$ ipython --no-banner

In [1]: import numpy as np

In [2]: np.set_printoptions(suppress=True, linewidth=120)

In [3]: E = np.load("block3.npy")

In [4]: print(E)
[[ 4. -6. -4. -4.  0.  0.  0.  0.]
 [ 0. -8. -8.  4.  0.  0.  0.  0.]
 [-4. -6.  8. -7.  0.  0.  0.  0.]
 [-2. -7. -8.  9.  0.  0.  0.  0.]
 [ 0.  0.  0.  0.  2.  0.  3.  3.]
 [ 0.  0.  0.  0.  3.  3. -3.  1.]
 [ 0.  0.  0.  0. -1. -2.  2.  2.]
 [ 0.  0.  0.  0.  2.  0.  1. -2.]]

In [5]: # splits into 2 blocks

In [6]: x = np.array([6, 2, 9, 3, 4, 4, 2, 7])

In [7]: print(np.einsum("ij,j->i", E, x))
[-36. -76.  15. -71.  35.  25.   6.  -4.]

In [8]: print(E * x)
[[ 24. -12. -36. -12.   0.   0.   0.   0.]
 [  0. -16. -72.  12.   0.   0.   0.   0.]
 [-24. -12.  72. -21.   0.   0.   0.   0.]
 [-12. -14. -72.  27.   0.   0.   0.   0.]
 [  0.   0.   0.   0.   8.   0.   6.  21.]
 [  0.   0.   0.   0.  12.  12.  -6.   7.]
 [  0.   0.   0.   0.  -4.  -8.   4.  14.]
 [  0.   0.   0.   0.   8.   0.   2. -14.]]

In [9]: print((E @ x).argmax())
4

In [10]: print((E * x).sum(axis=1))
[-36. -76.  15. -71.  35.  25.   6.  -4.]

In [11]: print(np.linalg.norm(E @ x) <= np.linalg.norm(E, 2) * np.linalg.norm(x) + 1e-9)
True

In [12]: x = np.array([7, 8, 9, -9, 9, -2, 2, 9])

In [13]: y = E @ x

In [14]: c, lr = np.zeros(8), 1 / np.linalg.norm(E, 2) ** 2

In [15]: for i in range(6):
    ...:     c -= lr * E.T @ (E @ c - y)
    ...:     if i % 1 == 0: print(i, round(np.linalg.norm(E @ c - y), 1))
    ...: 
0 73.0
1 64.9
2 58.3
3 52.8
4 48.1
5 44.0

In [16]: print(round(float(np.linalg.cond(E)), 1))
35.4

In [17]: print(c.round(1))
[ 3.   8.5  8.3 -9.3  2.2  0.5  1.5  2.8]

In [18]: print(np.round(np.sort(np.linalg.eigvals(E).real), 1))
[-11.1  -3.1  -0.8   0.8   4.5   4.5   7.8  15.5]

In [19]: print((E != 0).astype(int))
[[1 1 1 1 0 0 0 0]
 [0 1 1 1 0 0 0 0]
 [1 1 1 1 0 0 0 0]
 [1 1 1 1 0 0 0 0]
 [0 0 0 0 1 0 1 1]
 [0 0 0 0 1 1 1 1]
 [0 0 0 0 1 1 1 1]
 [0 0 0 0 1 0 1 1]]

In [20]: print(E @ E)
[[  40.   76.   32.  -48.    0.    0.    0.    0.]
 [  24.   84.  -32.   60.    0.    0.    0.    0.]
 [ -34.   73.  184. -127.    0.    0.    0.    0.]
 [   6.   53.  -72.  117.    0.    0.    0.    0.]
 [   0.    0.    0.    0.    7.   -6.   15.    6.]
 [   0.    0.    0.    0.   20.   15.   -5.    4.]
 [   0.    0.    0.    0.   -6.  -10.    9.   -5.]
 [   0.    0.    0.    0.   -1.   -2.    6.   12.]]

In [21]: M2 = np.array([[2, 2, 1, 0, 2, 0, 0, 1, 2, 1, 2, 1],
    ...:     [1, 2, 0, 1, 1, 1, 1, 2, 1, 0, 0, 2],
    ...:     [1, 2, 0, 0, 2, 1, 2, 0, 1, 0, 2, 1],
    ...:     [0, 2, 1, 2, 0, 0, 0, 0, 2, 2, 2, 2],
    ...:     [2, 2, 0, 2, 0, 0, 2, 2, 0, 2, 0, 0],
    ...:     [0, 1, 0, 2, 2, 0, 1, 1, 0, 1, 1, 2],
    ...:     [1, 0, 2, 1, 0, 1, 0, 0, 2, 1, 2, 2],
    ...:     [0, 0, 0, 0, 2, 2, 1, 0, 1, 0, 2, 0],
    ...:     [2, 2, 1, 0, 0, 1, 2, 1, 1, 0, 2, 0],
    ...:     [0, 0, 2, 2, 2, 2, 0, 1, 1, 2, 2, 1],
    ...:     [2, 0, 2, 0, 1, 0, 0, 2, 2, 1, 1, 0],
    ...:     [1, 2, 2, 1, 2, 0, 2, 1, 0, 1, 0, 2]])

In [22]: W0 = M2 - M2.T

In [23]: print(W0)
[[ 0  1  0  0  0  0 -1  1  0  1  0  0]
 [-1  0 -2 -1 -1  0  1  2 -1  0  0  0]
 [ 0  2  0 -1  2  1  0  0  0 -2  0 -1]
 [ 0  1  1  0 -2 -2 -1  0  2  0  2  1]
 [ 0  1 -2  2  0 -2  2  0  0  0 -1 -2]
 [ 0  0 -1  2  2  0  0 -1 -1 -1  1  2]
 [ 1 -1  0  1 -2  0  0 -1  0  1  2  0]
 [-1 -2  0  0  0  1  1  0  0 -1  0 -1]
 [ 0  1  0 -2  0  1  0  0  0 -1  0  0]
 [-1  0  2  0  0  1 -1  1  1  0  1  0]
 [ 0  0  0 -2  1 -1 -2  0  0 -1  0  0]
 [ 0  0  1 -1  2 -2  0  1  0  0  0  0]]

In [24]: # skew, so no eigenvalue has a real part

In [25]: x = np.array([1, 2, 2, 0, 0, 2, 0, 2, 0, 2, 2, 0])

In [26]: y = W0 @ x

In [27]: print(y)
[ 6 -1  2  4 -8 -4  3 -5  2  9 -4  0]

In [28]: print(np.round(np.linalg.solve(W0.T, W0[7]), 1) + 0)
[0. 0. 0. 0. 0. 0. 0. 1. 0. 0. 0. 0.]

In [29]: print(np.round(np.linalg.solve(W0, y), 1) + 0)
[1. 2. 2. 0. 0. 2. 0. 2. 0. 2. 2. 0.]

In [30]: x = np.array([4, 5, 5, 0, 0, 0, 4, 1, 5, 3, 3, 4])

In [31]: y = W0 @ x

In [32]: c, lr = np.zeros(12), 1 / np.linalg.norm(W0, 2) ** 2

In [33]: for i in range(6):
    ...:     c -= lr * W0.T @ (W0 @ c - y)
    ...:     if i % 2 == 0: print(i, round(np.linalg.norm(W0 @ c - y), 1))
    ...: 
0 17.8
2 12.3
4 9.7

In [34]: print(round(float(np.linalg.cond(W0)), 1))
42.9

In [35]: X = np.loadtxt("case2.csv", delimiter=",")

In [36]: print(X)
[[ 6.  6.  2.  0. -2. -4.  0. -6.  0. -8.  0. -1.]
 [-9. -4.  0.  0.  6. -9.  0. -3.  0.  7.  0.  5.]
 [ 7. -3.  5.  0. -2. -6.  0. -6.  0.  1.  0.  9.]
 [ 0.  0.  0.  7.  0.  0. -1.  0.  0.  0.  3.  0.]
 [-5. -4.  5.  0.  0.  5.  0. -2.  0.  1.  0. -2.]
 [-9. -1. -4.  0.  3. -4.  0.  8.  0.  6.  0. -5.]
 [ 0.  0.  0. -7.  0.  0.  9.  0.  0.  0. -9.  0.]
 [ 2.  7.  4.  0.  5.  8.  0.  3.  0. -8.  0. -6.]
 [ 0.  0.  0.  0.  0.  0.  0.  0. -6.  0.  0.  0.]
 [ 5. -3.  4.  0.  1. -5.  0.  0.  0. -4.  0.  8.]
 [ 0.  0.  0. -4.  0.  0. -4.  0.  0.  0.  6.  0.]
 [-6. -2.  3.  0.  3. -1.  0.  0.  0.  2.  0.  7.]]

In [37]: # splits into 3 blocks

In [38]: W1 = np.array([[1, 5],
    ...:     [2, 3],
    ...:     [1, 0],
    ...:     [0, 4],
    ...:     [2, 2],
    ...:     [3, 3],
    ...:     [1, 1],
    ...:     [4, 4],
    ...:     [0, 2],
    ...:     [0, 0],
    ...:     [1, 0],
    ...:     [2, 5]])

In [39]: c = np.array([3, 6])

In [40]: hid = np.maximum(X @ W1 + c, 0)

In [41]: print(hid)
[[ 0.  9.]
 [ 0.  0.]
 [ 0. 31.]
 [ 5. 33.]
 [ 0.  0.]
 [ 4.  0.]
 [ 3.  0.]
 [57. 53.]
 [ 3.  0.]
 [ 9. 49.]
 [ 5.  0.]
 [13.  8.]]

In [42]: print(np.round((hid > 0).mean(axis=0), 1))
[0.7 0.5]

In [43]: W2 = np.array([[-1, 5, -5], [-6, -4, 8]])

In [44]: print(hid @ W2)
[[ -54.  -36.   72.]
 [   0.    0.    0.]
 [-186. -124.  248.]
 [-203. -107.  239.]
 [   0.    0.    0.]
 [  -4.   20.  -20.]
 [  -3.   15.  -15.]
 [-375.   73.  139.]
 [  -3.   15.  -15.]
 [-303. -151.  347.]
 [  -5.   25.  -25.]
 [ -61.   33.   -1.]]

In [45]: print((hid @ W2).round(6).argmax(axis=1))
[2 0 2 2 0 1 1 2 1 2 1 1]

In [46]: M2 = np.linalg.invert(X)
AttributeError: module 'numpy.linalg' has no attribute 'invert'


In [47]: M2 = np.linalg.inv(X)

In [48]: print(np.round(np.linalg.cond(X), 1))
14.6

In [49]: print(np.round(X @ M2, 1) + 0)
[[1. 0. 0. 0. 0. 0. 0. 0. 0. 0. 0. 0.]
 [0. 1. 0. 0. 0. 0. 0. 0. 0. 0. 0. 0.]
 [0. 0. 1. 0. 0. 0. 0. 0. 0. 0. 0. 0.]
 [0. 0. 0. 1. 0. 0. 0. 0. 0. 0. 0. 0.]
 [0. 0. 0. 0. 1. 0. 0. 0. 0. 0. 0. 0.]
 [0. 0. 0. 0. 0. 1. 0. 0. 0. 0. 0. 0.]
 [0. 0. 0. 0. 0. 0. 1. 0. 0. 0. 0. 0.]
 [0. 0. 0. 0. 0. 0. 0. 1. 0. 0. 0. 0.]
 [0. 0. 0. 0. 0. 0. 0. 0. 1. 0. 0. 0.]
 [0. 0. 0. 0. 0. 0. 0. 0. 0. 1. 0. 0.]
 [0. 0. 0. 0. 0. 0. 0. 0. 0. 0. 1. 0.]
 [0. 0. 0. 0. 0. 0. 0. 0. 0. 0. 0. 1.]]

In [50]: print((np.abs(M2) > 1e-9).astype(int))
[[1 1 1 0 1 1 0 1 0 1 0 1]
 [1 1 1 0 1 1 0 1 0 1 0 1]
 [1 1 1 0 1 1 0 1 0 1 0 1]
 [0 0 0 1 0 0 1 0 0 0 1 0]
 [1 1 1 0 1 1 0 1 0 1 0 1]
 [1 1 1 0 1 1 0 1 0 1 0 1]
 [0 0 0 1 0 0 1 0 0 0 1 0]
 [1 1 1 0 1 1 0 1 0 1 0 1]
 [0 0 0 0 0 0 0 0 1 0 0 0]
 [1 1 1 0 1 1 0 1 0 1 0 1]
 [0 0 0 1 0 0 1 0 0 0 1 0]
 [1 1 1 0 1 1 0 1 0 1 0 1]]
